In [1]: import numpy as np

In [2]: from numpy import linalg as LA

In [3]: np.set_printoptions(suppress=True, linewidth=200)

In [4]: A = np.load("sample13.npy")

In [5]: A
Out[5]: 
array([[ 1, -1, -1,  1,  1, -1, -1,  1],
       [ 1, -1, -1,  1, -1,  1,  1, -1],
       [ 1, -1,  1, -1,  1, -1,  1, -1],
       [ 1,  1, -1, -1,  1,  1, -1, -1],
       [ 1, -1,  1, -1, -1,  1, -1,  1],
       [ 1,  1,  1,  1,  1,  1,  1,  1],
       [ 1,  1, -1, -1, -1, -1,  1,  1],
       [ 1,  1,  1,  1, -1, -1, -1, -1]])

In [6]: rng = np.random.default_rng(91390)

In [7]: lab = rng.permutation(8)

In [8]: out = A[:, lab] * rng.choice([-1, 1], 8)

In [9]: out
Out[9]: 
array([[-1,  1,  1,  1,  1,  1, -1, -1],
       [ 1,  1,  1,  1, -1, -1, -1,  1],
       [ 1, -1,  1,  1,  1,  1,  1,  1],
       [-1, -1, -1,  1,  1, -1, -1,  1],
       [-1, -1,  1,  1, -1, -1,  1, -1],
       [ 1,  1, -1,  1,  1, -1,  1, -1],
       [ 1, -1, -1,  1, -1,  1, -1, -1],
       [-1,  1, -1,  1, -1,  1,  1,  1]])

In [10]: left, _, Vh = LA.svd(A.T @ out)

In [11]: np.round(LA.lstsq(A, out)[0], 2) + 0
Out[11]: 
array([[ 0.,  0.,  0.,  1.,  0.,  0.,  0.,  0.],
       [ 0.,  0., -1.,  0.,  0.,  0.,  0.,  0.],
       [ 0.,  0.,  0.,  0.,  0.,  0.,  1.,  0.],
       [ 0.,  1.,  0.,  0.,  0.,  0.,  0.,  0.],
       [ 0.,  0.,  0.,  0.,  1.,  0.,  0.,  0.],
       [ 0.,  0.,  0.,  0.,  0., -1.,  0.,  0.],
       [ 1.,  0.,  0.,  0.,  0.,  0.,  0.,  0.],
       [ 0.,  0.,  0.,  0.,  0.,  0.,  0., -1.]])

In [12]: lab
Out[12]: array([6, 3, 1, 0, 4, 5, 2, 7])

In [13]: left @ Vh
Out[13]: 
array([[ 0.,  0.,  0.,  1.,  0.,  0.,  0.,  0.],
       [ 0.,  0., -1.,  0.,  0.,  0.,  0.,  0.],
       [ 0.,  0.,  0.,  0.,  0.,  0.,  1.,  0.],
       [ 0.,  1.,  0.,  0.,  0.,  0.,  0.,  0.],
       [ 0.,  0.,  0.,  0.,  1.,  0.,  0.,  0.],
       [ 0.,  0.,  0.,  0.,  0., -1.,  0.,  0.],
       [ 1.,  0.,  0.,  0.,  0.,  0.,  0.,  0.],
       [ 0.,  0.,  0.,  0.,  0.,  0.,  0., -1.]])

In [14]: W0 = np.loadtxt("test18.csv", delimiter=",")

In [15]: W0
Out[15]: 
array([[-2.,  0.,  0.,  0.,  0.],
       [ 0.,  7.,  9.,  3.,  3.],
       [ 0.,  9.,  7.,  3.,  3.],
       [ 0.,  3.,  3., -1.,  1.],
       [ 0.,  3.,  3.,  1., -1.]])

In [16]: vals, V = LA.eigh(W0)

In [17]: vec = np.array([-1, -1, 1, -2, 0])

In [18]: np.round(LA.eigvalsh(W0[1:, 1:]), 2)
Out[18]: array([-2., -2., -2., 18.])

In [19]: np.round(V * np.maximum(vals, 0) @ V.T, 2)
Out[19]: 
array([[0. , 0. , 0. , 0. , 0. ],
       [0. , 8.1, 8.1, 2.7, 2.7],
       [0. , 8.1, 8.1, 2.7, 2.7],
       [0. , 2.7, 2.7, 0.9, 0.9],
       [0. , 2.7, 2.7, 0.9, 0.9]])

In [20]: np.round(V * np.abs(vals) @ V.T, 2)
Out[20]: 
array([[2. , 0. , 0. , 0. , 0. ],
       [0. , 9.2, 7.2, 2.4, 2.4],
       [0. , 7.2, 9.2, 2.4, 2.4],
       [0. , 2.4, 2.4, 2.8, 0.8],
       [0. , 2.4, 2.4, 0.8, 2.8]])

In [21]: round(float(vec @ W0 @ vec / (vec @ vec)), 2), np.round(vals[0], 2), round(float(vals[-1]), 2)
Out[21]: (-1.43, np.float64(-2.0), 18.0)

In [22]: X = np.loadtxt("m.csv", delimiter=",")

In [23]: X
Out[23]: 
array([[-2.2 ,  0.2 ,  1.1 ,  0.3 ,  6.55, -0.1 ],
       [ 0.1 ,  1.3 ,  0.  ,  1.  , -0.26,  0.8 ],
       [ 0.9 , -0.4 ,  0.6 , -2.  , -2.75,  0.  ],
       [ 0.8 , -0.2 , -1.3 ,  0.4 , -2.47,  0.  ],
       [-0.2 ,  1.9 ,  0.2 , -0.7 ,  0.55,  1.6 ],
       [-1.8 ,  2.1 , -0.6 , -1.5 ,  5.41, -0.7 ],
       [-0.9 ,  0.3 ,  1.1 , -0.8 ,  2.74, -0.4 ],
       [ 0.8 , -2.1 , -1.5 , -1.5 , -2.36, -0.1 ],
       [-0.7 , -0.9 , -1.2 ,  1.3 ,  2.13, -1.5 ],
       [ 0.  ,  0.5 ,  1.  ,  0.5 ,  0.03, -0.4 ],
       [-2.3 ,  0.1 ,  1.  ,  0.9 ,  6.88,  1.1 ],
       [-0.4 ,  2.1 ,  0.9 , -0.7 ,  1.29, -0.9 ],
       [ 0.7 , -1.1 ,  0.3 ,  0.3 , -2.05,  1.9 ],
       [ 1.6 , -1.2 , -2.2 , -2.8 , -4.78,  0.1 ],
       [-0.8 , -1.3 ,  0.5 ,  0.1 ,  2.36,  0.4 ],
       [-1.7 , -0.9 ,  0.  ,  1.6 ,  5.15,  0.7 ],
       [ 1.6 ,  1.7 , -0.6 ,  0.8 , -4.81,  0.5 ],
       [ 0.3 ,  1.  , -1.7 , -0.4 , -0.86,  1.1 ],
       [ 0.1 ,  0.  ,  1.1 , -0.4 , -0.32,  1.2 ],
       [ 1.6 ,  0.1 , -0.8 , -2.7 , -4.81, -0.1 ],
       [ 0.8 , -1.1 ,  0.1 ,  0.2 , -2.48,  0.1 ],
       [ 0.2 , -0.1 ,  1.1 , -0.1 , -0.7 , -0.5 ],
       [-0.4 ,  0.4 ,  0.2 , -0.1 ,  1.24, -0.3 ],
       [ 0.4 ,  1.2 ,  2.1 ,  0.4 , -1.26,  0.6 ],
       [ 0.5 ,  1.2 ,  1.2 , -1.2 , -1.59,  0.6 ],
       [-0.2 , -2.1 ,  0.9 ,  1.2 ,  0.61,  1.2 ],
       [-0.8 ,  0.2 , -0.4 , -0.8 ,  2.34,  1.2 ],
       [ 0.8 , -0.7 ,  0.3 ,  0.3 , -2.43, -0.2 ],
       [-0.2 , -1.4 , -1.6 ,  0.  ,  0.73,  2.1 ],
       [ 1.  ,  1.5 ,  1.6 ,  0.7 , -3.03,  0.2 ],
       [-0.5 , -1.5 ,  1.3 , -0.6 ,  1.48,  0.3 ],
       [-0.5 , -1.2 ,  1.1 , -2.  ,  1.52, -1.  ],
       [ 0.6 ,  1.  , -1.5 ,  0.6 , -1.83, -0.4 ],
       [-1.2 ,  0.5 ,  0.1 , -0.2 ,  3.67, -0.1 ],
       [ 0.2 , -0.6 ,  0.1 ,  1.3 , -0.6 ,  1.  ],
       [-1.8 , -0.4 ,  0.  ,  0.8 ,  5.45, -0.8 ],
       [ 1.  , -2.3 ,  0.1 , -0.5 , -2.93,  0.9 ],
       [-2.7 , -0.2 , -1.8 ,  0.8 ,  8.11, -0.5 ],
       [ 0.3 ,  0.5 ,  0.5 ,  0.8 , -0.98,  0.4 ],
       [ 0.3 , -0.2 , -0.2 , -1.  , -0.91,  0.7 ],
       [ 1.2 , -1.6 , -2.3 , -0.6 , -3.52, -0.4 ],
       [-0.2 , -1.5 , -0.5 , -0.9 ,  0.64,  1.2 ],
       [-1.7 ,  1.2 , -0.7 , -0.5 ,  4.99,  0.5 ],
       [-0.2 ,  3.4 ,  0.9 , -0.3 ,  0.66, -0.8 ],
       [-1.7 , -1.2 ,  0.9 ,  1.  ,  5.08,  1.4 ]])

In [24]: P = X @ LA.solve(X.T @ X, X.T)

In [25]: np.allclose(P @ P, P)
Out[25]: True
